% ipython --no-banner

In [1]: import numpy as np

In [2]: np.set_printoptions(suppress=True, linewidth=160)

In [3]: rd = lambda a: np.round(a, 1) + 0

In [4]: A = np.load("m.npy")

In [5]: A
Out[5]: 
array([[  2.2,   0. ,  -0.2,   0.7],
       [  2.9, -15.9,   0. ,  -0.1],
       [  1.3,  15.2,   0.1,   0.1],
       [ -1. ,  -5. ,  -0.1,  -0.2],
       [ -3.3,   2.2,   0. ,  -1.9],
       [  8.4, -19.4,   0.2,   0.9],
       [ -9.6,  -0.9,  -0.2,   1.2],
       [ -0.6,   1.7,   0.1,  -1.2],
       [ -2. ,  13. ,   0.2,   1.5],
       [  3.3,  21.2,  -0.1,   0.3],
       [ -0.2,   1.6,   0.1,  -0.5],
       [ -0.1, -19.5,   0. ,   0.2],
       [ -1.2,  -1.4,   0.2,   0. ],
       [ -3.8,  22.7,  -0.1,  -0.7]])

In [6]: vec = np.array([7, -1, 7, 0])

In [7]: np.linalg.norm(A @ vec) <= np.linalg.norm(A, 2) * np.linalg.norm(vec) + 1e-9
Out[7]: np.True_

In [8]: rd(A * vec)
Out[8]: 
array([[ 15.4,   0. ,  -1.4,   0. ],
       [ 20.3,  15.9,   0. ,   0. ],
       [  9.1, -15.2,   0.7,   0. ],
       [ -7. ,   5. ,  -0.7,   0. ],
       [-23.1,  -2.2,   0. ,   0. ],
       [ 58.8,  19.4,   1.4,   0. ],
       [-67.2,   0.9,  -1.4,   0. ],
       [ -4.2,  -1.7,   0.7,   0. ],
       [-14. , -13. ,   1.4,   0. ],
       [ 23.1, -21.2,  -0.7,   0. ],
       [ -1.4,  -1.6,   0.7,   0. ],
       [ -0.7,  19.5,   0. ,   0. ],
       [ -8.4,   1.4,   1.4,   0. ],
       [-26.6, -22.7,  -0.7,   0. ]])

In [9]: cen = A - A.mean(axis=0)

In [10]: left, sv, Vh = np.linalg.svd(cen, full_matrices=False)

In [11]: np.linalg.matrix_rank(cen)
Out[11]: np.int64(4)

In [12]: (np.sign(left[:, 0]) == np.sign(left[0, 0])).astype(int)
Out[12]: array([1, 1, 0, 1, 0, 1, 1, 0, 0, 0, 0, 1, 1, 0])

In [13]: np.searchsorted(np.cumsum(sv ** 2) / (sv ** 2).sum(), 0.9) + 1
Out[13]: np.int64(1)

In [14]: rd(sv ** 2 / (sv ** 2).sum())
Out[14]: array([0.9, 0.1, 0. , 0. ])

In [15]: np.abs(Vh[0]).argmax()
Out[15]: np.int64(1)

In [16]: rd(sv)
Out[16]: array([49.2, 14.1,  3.3,  0.5])
